In [1]: import numpy as np

In [2]: import numpy.linalg as la

In [3]: np.set_printoptions(suppress=True, linewidth=100)

In [4]: rd = lambda a: np.round(a, 1) + 0

In [5]: arr = np.load("x.npy")

In [6]: rd(arr)
Out[6]: 
array([[-0.3, -0.7,  0.6],
       [ 0.6,  0.3,  0.7],
       [-0.7,  0.6,  0.4]])

In [7]: proj = np.triu(np.array([[3, 0, 3], [3, 0, 0], [3, 2, 3]]), 1) + np.eye(3)

In [8]: Y = proj @ arr @ la.inv(proj)

In [9]: print(rd(Y))
[[-2.4  1.1  9. ]
 [ 0.6  0.3 -1.2]
 [-0.7  0.6  2.5]]

In [10]: print(rd(proj @ arr - arr @ proj))
[[-2.1  1.8  2.1]
 [ 0.   0.  -1.9]
 [ 0.   0.   2.1]]

In [11]: rd(la.norm(arr, axis=0))
Out[11]: array([1., 1., 1.])

In [12]: rd(arr[:, 1] @ arr[:, 0])
Out[12]: np.float64(0.0)

In [13]: rd(la.pinv(arr))
Out[13]: 
array([[-0.3,  0.6, -0.7],
       [-0.7,  0.3,  0.6],
       [ 0.6,  0.7,  0.4]])

In [14]: rd(arr.T @ arr)
Out[14]: 
array([[1., 0., 0.],
       [0., 1., 0.],
       [0., 0., 1.]])

In [15]: rd(np.trace(arr))
Out[15]: np.float64(0.4)

In [16]: print(np.allclose(arr, arr.T))
False

In [17]: rd(arr @ arr)
Out[17]: 
array([[-0.8,  0.4, -0.5],
       [-0.5,  0. ,  0.9],
       [ 0.3,  0.9,  0.2]])

In [18]: Y = np.array([[5, 2, -2], [-4, -5, 5], [-2, 0, 0]])

In [19]: rd(np.einsum("ik,kj->ji", arr, Y))
Out[19]: 
array([[ 0.2,  0.6, -6.7],
       [ 3.1, -0.2, -4.4],
       [-3.1,  0.2,  4.4]])

In [20]: print(rd(np.einsum("ij,ij->i", arr, arr)))
[1. 1. 1.]

In [21]: rd(Y.T @ arr.T)
Out[21]: 
array([[ 0.2,  0.6, -6.7],
       [ 3.1, -0.2, -4.4],
       [-3.1,  0.2,  4.4]])

In [22]: F = np.load("mat.npy")

In [23]: F
Out[23]: 
array([[-4. ,  4.1,  6.1,  0.1],
       [ 0.1, -0.2, -0.2,  0.1],
       [ 0. ,  0.2,  0. ,  0.1]])

In [24]: # row 0 is much longer than the rest

In [25]: Y = np.array([[3, 3, 2], [1, 5, 2]])

In [26]: W2 = np.kron(Y, F)

In [27]: W2.shape
Out[27]: (6, 12)

In [28]: rd(W2)
Out[28]: 
array([[-12. ,  12.3,  18.3,   0.3, -12. ,  12.3,  18.3,   0.3,  -8. ,   8.2,  12.2,   0.2],
       [  0.3,  -0.6,  -0.6,   0.3,   0.3,  -0.6,  -0.6,   0.3,   0.2,  -0.4,  -0.4,   0.2],
       [  0. ,   0.6,   0. ,   0.3,   0. ,   0.6,   0. ,   0.3,   0. ,   0.4,   0. ,   0.2],
       [ -4. ,   4.1,   6.1,   0.1, -20. ,  20.5,  30.5,   0.5,  -8. ,   8.2,  12.2,   0.2],
       [  0.1,  -0.2,  -0.2,   0.1,   0.5,  -1. ,  -1. ,   0.5,   0.2,  -0.4,  -0.4,   0.2],
       [  0. ,   0.2,   0. ,   0.1,   0. ,   1. ,   0. ,   0.5,   0. ,   0.4,   0. ,   0.2]])

In [29]: U, sigma, Vh = la.svd(F)

In [30]: np.argmax(sigma[:-1] / (sigma[1:] + 1e-6)) + 1
Out[30]: np.int64(1)

In [31]: rd(sigma)
Out[31]: array([8.4, 0.2, 0.1])

In [32]: Y = U[:, :1] @ np.diag(sigma[:1]) @ Vh[:1]

In [33]: rd(la.norm(F - Y) / la.norm(F))
Out[33]: np.float64(0.0)

In [34]: q = arr.astype(float).copy()

In [35]: for j in range(3):
    ...:     q[:, j] -= q[:, :j] @ (q[:, :j].T @ q[:, j])
    ...:     q[:, j] /= la.norm(q[:, j])
    ...: 

In [36]: rd(q.T @ arr)
Out[36]: 
array([[1., 0., 0.],
       [0., 1., 0.],
       [0., 0., 1.]])

In [37]: W0 = np.loadtxt("data.csv", delimiter=",")

In [38]: W0
Out[38]: 
array([[ 2. , -0.3],
       [-0.3, -2. ]])

In [39]: Y = W0 / la.norm(W0, axis=1, keepdims=True)

In [40]: G = Y @ Y.T

In [41]: np.degrees(np.arccos(np.clip(G[1, 0], -1, 1)))
Out[41]: np.float64(90.0)

In [42]: np.argwhere(np.triu(np.abs(G) > 0.95, 1))
Out[42]: array([], shape=(0, 2), dtype=int64)

In [43]: print(rd(G))
[[1. 0.]
 [0. 1.]]

In [44]: (np.abs(G) > 0.9).astype(int)
Out[44]: 
array([[1, 0],
       [0, 1]])

In [45]: np.all(la.eigvalsh(W0) > 0)
Out[45]: np.False_

In [46]: [round(float(la.det(W0[:i, :i])), 2) + 0 for i in range(1, 3)]
Out[46]: [2.0, -4.09]

In [47]: w, evecs = la.eig(W0)

In [48]: rd(np.sort(la.eigvals(la.inv(W0))))
Out[48]: array([-0.5,  0.5])

In [49]: rd(np.prod(w))
Out[49]: np.float64(-4.1)

In [50]: rd(np.sort(la.eigvals(W0 @ W0)))
Out[50]: array([4.1, 4.1])

In [51]: print(rd(np.sort(la.eigvals(W0.T))))
[-2.  2.]

In [52]: w, evecs = la.eigh(W0)

In [53]: w.sum(), np.trace(W0)
Out[53]: (np.float64(0.0), np.float64(0.0))

In [54]: print(rd(evecs.T @ evecs))
[[1. 0.]
 [0. 1.]]

In [55]: rd(la.eigvalsh(W0 + 5 * np.eye(2)))
Out[55]: array([3., 7.])

In [56]: th = np.radians(7)

In [57]: R = np.eye(2)

In [58]: R[0, 0] = R[1, 1] = np.cos(th)

In [59]: R[0, 1], R[1, 0] = -np.sin(th), np.sin(th)

In [60]: rd(R)
Out[60]: 
array([[ 1. , -0.1],
       [ 0.1,  1. ]])

In [61]: Y = W0 @ R.T

In [62]: rd(Y)
Out[62]: 
array([[ 2. , -0.1],
       [-0.1, -2. ]])

In [63]: J = np.load("a.npy")

In [64]: J
Out[64]: 
array([[ 0,  0,  0,  0],
       [ 0,  0,  0, -3],
       [ 0,  0,  0,  0],
       [ 9,  0,  0,  0]])

In [65]: # rows 0 and 2 are equal

In [66]: rd(la.det(2 * J)), rd(la.det(J))
Out[66]: (np.float64(0.0), np.float64(0.0))

In [67]: rd(la.det(J[::-1]))
Out[67]: np.float64(0.0)

In [68]: U, sigma, Vh = la.svd(J)

In [69]: evecs = Vh[:(sigma > 1e-8).sum()]

In [70]: rng = np.random.default_rng(40688)

In [71]: x0 = J[3] + 5 * J[0] + rng.integers(2) * np.eye(4)[1]

In [72]: print(x0)
[9. 1. 0. 0.]

In [73]: np.diag(evecs.T @ evecs)
Out[73]: array([1., 0., 0., 1.])

In [74]: evecs.T @ evecs
Out[74]: 
array([[1., 0., 0., 0.],
       [0., 0., 0., 0.],
       [0., 0., 0., 0.],
       [0., 0., 0., 1.]])

In [75]: np.diff(J, axis=0)
Out[75]: 
array([[ 0,  0,  0, -3],
       [ 0,  0,  0,  3],
       [ 9,  0,  0,  0]])

In [76]: rd(la.norm(J))
Out[76]: np.float64(9.5)

In [77]: rd(la.svd(J, compute_uv=False))
Out[77]: array([9., 3., 0., 0.])

In [78]: np.unravel_index(np.abs(J).argmax(), J.shape)
Out[78]: (np.int64(3), np.int64(0))

In [79]: J.sum(axis=0)
Out[79]: array([ 9,  0,  0, -3])

In [80]: J - J[0]
Out[80]: 
array([[ 0,  0,  0,  0],
       [ 0,  0,  0, -3],
       [ 0,  0,  0,  0],
       [ 9,  0,  0,  0]])

In [81]: la.matrix_rank(J)
Out[81]: np.int64(2)

In [82]: A = rng.normal(size=(21, 3)) + 20 * np.array([1, 2, 1])

In [83]: rd(A)
Out[83]: 
array([[21.6, 40.6, 20.6],
       [21.2, 38.9, 21.3],
       [19.5, 40.7, 19.3],
       [20.4, 38.5, 20.3],
       [19.9, 40. , 20.9],
       [20.2, 39.1, 19.4],
       [20.7, 39.7, 18.2],
       [20. , 41.1, 19.3],
       [19.5, 40.2, 21.3],
       [20.1, 39.8, 19.8],
       [19. , 41. , 18.6],
       [19.8, 40.3, 19.9],
       [18.7, 41.3, 22.3],
       [21.1, 39.7, 19.2],
       [19.7, 38.9, 20. ],
       [20.1, 40. , 19.2],
       [19.8, 41.5, 19.3],
       [18.6, 41.5, 20.2],
       [20. , 41.4, 20.3],
       [21.5, 39.7, 20.9],
       [21. , 39.2, 19.9]])

In [84]: U, sigma, Vh = la.svd(J)

In [85]: sigma
Out[85]: array([ 9.,  3.,  0., -0.])

In [86]: np.argmax(sigma[:-1] / (sigma[1:] + 1e-6)) + 1
Out[86]: np.int64(2)

In [87]: Y = U[:, :2] @ np.diag(sigma[:2]) @ Vh[:2]

In [88]: print(np.abs(J - Y).max())
0.0

In [89]: print(Y)
[[ 0.  0.  0.  0.]
 [ 0.  0.  0. -3.]
 [ 0.  0.  0.  0.]
 [ 9.  0.  0.  0.]]
